$ python3 -q
>>> import numpy as np
>>> np.set_printoptions(precision=2, suppress=True, linewidth=200, floatmode="fixed")
>>> K = np.loadtxt("dump.csv", delimiter=",")
>>> print(K)
[[20.00 38.00 36.00 22.00]
 [38.00 85.00 86.00 61.00]
 [36.00 86.00 89.00 66.00]
 [22.00 61.00 66.00 53.00]]
>>> # symmetric, so the eigenvalues are real
>>> rank = np.linalg.matrix_rank(K)
>>> print(rank)
2
>>> ns = np.linalg.svd(K)[2][rank:].T
>>> print([int(np.linalg.matrix_rank(K[:i])) for i in range(1, len(K) + 1)])
[1, 2, 2, 2]
>>> print(ns @ ns.T)
[[ 0.50 -0.36 -0.09  0.33]
 [-0.36  0.54 -0.34 -0.05]
 [-0.09 -0.34  0.61 -0.34]
 [ 0.33 -0.05 -0.34  0.35]]
>>> print([int(np.linalg.matrix_rank(np.delete(K, i, axis=0))) for i in range(4)])
[2, 2, 2, 2]
>>> print(np.linalg.matrix_rank(K.T @ K), np.linalg.matrix_rank(K @ K.T))
2 2
>>> F = np.diag(np.array([6, 0, 1, -7])) + -2 * np.eye(4, k=1) + -2 * np.eye(4, k=-1)
>>> print(F)
[[ 6.00 -2.00  0.00  0.00]
 [-2.00  0.00 -2.00  0.00]
 [ 0.00 -2.00  1.00 -2.00]
 [ 0.00  0.00 -2.00 -7.00]]
>>> print(np.kron(np.eye(2, dtype=int), F))
[[ 6.00 -2.00  0.00  0.00  0.00 -0.00  0.00  0.00]
 [-2.00  0.00 -2.00  0.00 -0.00  0.00 -0.00  0.00]
 [ 0.00 -2.00  1.00 -2.00  0.00 -0.00  0.00 -0.00]
 [ 0.00  0.00 -2.00 -7.00  0.00  0.00 -0.00 -0.00]
 [ 0.00 -0.00  0.00  0.00  6.00 -2.00  0.00  0.00]
 [-0.00  0.00 -0.00  0.00 -2.00  0.00 -2.00  0.00]
 [ 0.00 -0.00  0.00 -0.00  0.00 -2.00  1.00 -2.00]
 [ 0.00  0.00 -0.00 -0.00  0.00  0.00 -2.00 -7.00]]
>>> print(np.einsum("ij,ji->", F, F))
110.0
>>> print(round(np.linalg.det(F[::-1]), 2))
212.0
>>> print(np.einsum("ii->", F))
0.0
>>> print(np.all(np.linalg.eigvalsh(F) > 0))
False
>>> print(round(float(np.linalg.eigvalsh(F).min()), 2))
-7.5
>>> vals, evecs = np.linalg.eig(F)
>>> print(np.sort(np.linalg.eigvals(np.linalg.inv(F))))
[-0.59 -0.13  0.15  0.40]
>>> print(np.sort(np.linalg.eigvals(F.T)))
[-7.50 -1.68  2.51  6.67]
>>> rng = np.random.default_rng(760)
>>> W0 = (rng.random((4, 4)) < 0.3) + np.eye(4)
>>> W0 /= W0.sum(axis=1, keepdims=True)
>>> print(W0)
[[1.00 0.00 0.00 0.00]
 [0.00 0.50 0.00 0.50]
 [0.00 0.25 0.50 0.25]
 [0.00 0.33 0.33 0.33]]
>>> # columns 1 and 3 are equal
>>> print(round(np.linalg.det(W0), 2))
0.0
>>> Uu, sig, Vt = np.linalg.svd(W0)
>>> print(np.argmax(sig[:-1] / (sig[1:] + 1e-6)) + 1)
3
>>> B = Uu[:, :3] @ np.diag(sig[:3]) @ Vt[:3]
>>> print(round(np.linalg.norm(W0 - B, 2), 2), round(float(sig[3]), 2))
0.0 0.0
>>> print(np.linalg.matrix_rank(B))
3
>>> rank = np.linalg.matrix_rank(W0)
>>> print(rank)
3
>>> ns = np.linalg.svd(W0)[2][rank:].T
>>> print(np.round(ns[:, 0] / ns[np.abs(ns[:, 0]).round(6).argmax(), 0], 2) + 0)
[ 0.00  1.00  0.00 -1.00]
>>> print([int(np.linalg.matrix_rank(W0[:, :j + 1])) for j in range(4)])
[1, 2, 3, 3]
>>> print([int(np.linalg.matrix_rank(W0[:i])) for i in range(1, len(W0) + 1)])
[1, 2, 3, 3]
>>> print(np.allclose(W0 @ ns, 0))
True
>>> print(np.round(W0 @ ns, 2) + 0)
[[0.00]
 [0.00]
 [0.00]
 [0.00]]
>>> vals, evecs = np.linalg.eigh(F)
>>> x = np.array([8, 5, 5, 7])
>>> print(np.abs(F).sum(axis=1).max(), round(float(np.abs(vals).max()), 2))
9.0 7.5
>>> print(evecs * np.maximum(vals, 0) @ evecs.T)
[[ 6.08 -1.69  0.19  0.01]
 [-1.69  1.19 -1.20  0.24]
 [ 0.19 -1.20  1.84 -0.38]
 [ 0.01  0.24 -0.38  0.08]]
>>> print(evecs * np.abs(vals) @ evecs.T)
[[ 6.16 -1.39  0.39  0.01]
 [-1.39  2.38 -0.41  0.47]
 [ 0.39 -0.41  2.67  1.24]
 [ 0.01  0.47  1.24  7.16]]
>>> mat = np.load("case0.npy")
>>> print(mat)
[[ 2 -5 -2]
 [-5  2 -5]
 [-2 -5  2]]
>>> B = mat[0, 0] * mat[1:] - np.outer(mat[1:, 0], mat[0])
>>> print(B)
[[  0 -21 -20]
 [  0 -20   0]]
>>> print(np.flatnonzero(~B.round(6).any(axis=1)))
[]
>>> B = mat / np.linalg.norm(mat, axis=1, keepdims=True)
>>> G = B @ B.T
>>> print((G - 2 * np.eye(3)).round(6).argmax(axis=1))
[2 0 0]
>>> print(G[0])
[ 1.00 -0.24  0.52]
>>> print(G)
[[ 1.00 -0.24  0.52]
 [-0.24  1.00 -0.24]
 [ 0.52 -0.24  1.00]]
>>> print(np.argwhere(np.triu(np.abs(G) > 0.95, 1)))
[]
>>> print(np.linalg.norm(B, axis=1))
[1.00 1.00 1.00]
>>> x = np.array([2, 0, 0])
>>> h1 = np.maximum(G @ x, 0)
>>> print(np.maximum(G @ (3 * x), 0))
[6.00 0.00 3.09]
>>> print(np.maximum(G @ x, 0) - np.maximum(-G @ x, 0))
[ 2.00 -0.47  1.03]
>>> arr = np.load("a.npy")
>>> print(arr)
[[-8 -5 -7  1]
 [-1 -2 -6 -7]
 [-5  1 11 22]]
>>> # looks like rank 2
>>> try:
...     np.linalg.inv(W0)
... except np.linalg.LinAlgError as e:
...     print("failed:", e)
... 
failed: Singular matrix
>>> print(np.linalg.lstsq(W0[:-1].T, W0[-1])[2])
3
>>> print(np.round(W0 @ np.linalg.pinv(W0) @ W0, 2) + 0)
[[1.00 0.00 0.00 0.00]
 [0.00 0.50 0.00 0.50]
 [0.00 0.25 0.50 0.25]
 [0.00 0.33 0.33 0.33]]
>>> x = np.array([1, -3, -1, 1])
>>> print((arr * x).sum(axis=1))
[15  4  3]
>>> print(arr @ x)
[15  4  3]
>>> print(arr * x)
[[ -8  15   7   1]
 [ -1   6   6  -7]
 [ -5  -3 -11  22]]
>>> print((arr @ x).argmax())
0
>>> print(np.linalg.norm(arr @ x) <= np.linalg.norm(arr, 2) * np.linalg.norm(x) + 1e-9)
True
>>> print(np.sign((arr @ x).round(6)))
[1 1 1]
>>> rank = np.linalg.matrix_rank(arr)
>>> print(rank)
2
>>> ns = np.linalg.svd(arr)[2][rank:].T
>>> print(ns @ ns.T)
[[ 0.48 -0.29 -0.31  0.27]
 [-0.29  0.82 -0.26  0.03]
 [-0.31 -0.26  0.49 -0.30]
 [ 0.27  0.03 -0.30  0.21]]
>>> print(np.allclose(arr @ ns, 0))
True
>>> print([int(np.linalg.matrix_rank(arr[:, :j + 1])) for j in range(4)])
[1, 2, 2, 2]
>>> X = np.load("mat.npy")
>>> print(X)
[[-0.50  0.40 -0.10  0.50]
 [-2.00 -1.50 -0.20 -0.20]
 [ 1.00  0.90 -0.60  0.30]]
>>> u = np.array([3, 3])
>>> print(np.array([np.convolve(row, u, "same") for row in X]))
[[ -1.50  -0.30   0.90   1.20]
 [ -6.00 -10.50  -5.10  -1.20]
 [  3.00   5.70   0.90  -0.90]]
>>> print(np.polyval(u, X[2]))
[6.00 5.70 1.20 3.90]
